% python3 -q
>>> import numpy as np
>>> from numpy import linalg as LA
>>> np.set_printoptions(suppress=True, linewidth=100)
>>> arr = np.loadtxt("case4.csv", delimiter=",")
>>> arr
array([[ 0.,  3.,  0.,  0.,  0.,  0.,  0.,  0., -3.,  0.,  0.,  0.,  0.],
       [-1., -1., -3.,  0., -2., -3.,  0.,  0.,  0.,  2.,  2., -1.,  0.],
       [ 0.,  0.,  0.,  0.,  0.,  3.,  0.,  0.,  0.,  0., -2.,  1.,  0.],
       [ 0.,  3.,  0.,  0.,  0.,  0., -2.,  1.,  0.,  0.,  0.,  0.,  0.],
       [ 2.,  0.,  0.,  0., -1.,  0.,  0.,  0.,  0.,  0.,  0.,  0.,  0.],
       [ 0.,  0.,  0.,  0.,  0.,  0.,  1.,  0., -2.,  0.,  0.,  0.,  3.],
       [ 0.,  0.,  0.,  0., -3.,  0.,  0.,  0.,  0.,  0., -2., -3.,  0.],
       [ 0.,  1.,  0.,  1.,  0.,  0.,  0.,  2.,  0.,  0.,  0.,  0.,  0.],
       [ 0.,  0.,  0.,  0.,  0.,  0.,  0.,  0., -1., -3.,  2.,  0.,  0.]])
>>> rng = np.random.default_rng(4101)
>>> other = arr + rng.integers(-2, 3, (9, 5)) @ rng.integers(-2, 3, (5, 13))
>>> other
array([[  3.,   2.,   0.,  -2.,  -2.,  -2.,   0.,  -4.,  -7.,   2.,   2.,   0.,   0.],
       [  6.,  -2.,   3.,   0.,   0., -10.,   3.,  -8.,  -2.,   7.,   5.,  -8.,   2.],
       [  8.,   1.,   3.,   5.,   2.,   0.,  -1.,  -3.,  -5.,   4.,  -5.,   1.,   3.],
       [ -3.,   1.,  -9.,  -3.,  -3.,   6., -10.,   4.,  -1.,  -2.,  -1.,   9.,   2.],
       [  1.,   0.,   1.,   5.,  -5.,   3.,   1.,   7.,   1.,  -4.,  -3.,  -2.,  -3.],
       [  8.,   2.,   6.,   6.,   6.,  -5.,   2.,  -4.,  -4.,   5.,  -3.,  -3.,   7.],
       [  7.,   3.,   2.,  -2.,   0.,  -6.,   2., -10., -10.,   7.,  -1.,   1.,   1.],
       [  2.,   4.,  -2.,  -7.,  -1.,  -4.,   3.,  -8., -12.,   5.,   4.,   8.,  -3.],
       [ -1.,  -1.,   0.,   6.,  -2.,   4.,  -2.,   8.,   3.,  -7.,  -2.,  -2.,   0.]])
>>> np.abs(other - arr).sum(axis=1)
array([22., 53., 41., 52., 35., 55., 58., 65., 38.])
>>> LA.matrix_rank(other - arr, tol=1e-8)
np.int64(5)
>>> other = arr / np.sqrt((arr ** 2).mean(axis=1, keepdims=True))
>>> np.round(LA.norm(other, axis=1), 2)
array([3.61, 3.61, 3.61, 3.61, 3.61, 3.61, 3.61, 3.61, 3.61])
>>> LA.matrix_rank(other) == LA.matrix_rank(arr)
np.True_
>>> LA.matrix_rank(arr - arr.mean(axis=1, keepdims=True))
np.int64(9)
>>> feats = np.loadtxt("dump.csv", delimiter=",")
>>> feats
array([[27., 27.,  0., -9.,  0., 18.,  0.],
       [12., 12.,  0., -4.,  0.,  8.,  0.],
       [27., 27.,  0., -9.,  0., 18.,  0.],
       [ 0.,  0.,  0.,  0.,  0.,  0.,  0.],
       [ 3.,  3.,  0., -1.,  0.,  2.,  0.]])
>>> u = np.array([0, 1, 0])
>>> np.polyval(u, feats[2])
array([27., 27.,  0., -9.,  0., 18.,  0.])
>>> np.array([np.convolve(row, u, "same") for row in feats])
array([[27., 27.,  0., -9.,  0., 18.,  0.],
       [12., 12.,  0., -4.,  0.,  8.,  0.],
       [27., 27.,  0., -9.,  0., 18.,  0.],
       [ 0.,  0.,  0.,  0.,  0.,  0.,  0.],
       [ 3.,  3.,  0., -1.,  0.,  2.,  0.]])
>>> Uu, sv, Vt = LA.svd(feats)
>>> sv.round(2) + 0
array([64.16,  0.  ,  0.  ,  0.  ,  0.  ])
>>> other = Uu[:, :1] @ np.diag(sv[:1]) @ Vt[:1]
>>> LA.matrix_rank(feats, rtol=0.05)
np.int64(1)
>>> round(np.abs(feats - other).max(), 2)
np.float64(0.0)
>>> round(float(LA.norm(feats - other, 2)), 2), round(sv[1], 2)
(0.0, np.float64(0.0))
>>> round(LA.norm(feats - other) / LA.norm(feats), 2)
np.float64(0.0)
>>> other.round(2)
array([[27., 27.,  0., -9.,  0., 18.,  0.],
       [12., 12.,  0., -4.,  0.,  8.,  0.],
       [27., 27.,  0., -9.,  0., 18.,  0.],
       [ 0.,  0.,  0.,  0.,  0.,  0.,  0.],
       [ 3.,  3.,  0., -1.,  0.,  2.,  0.]])
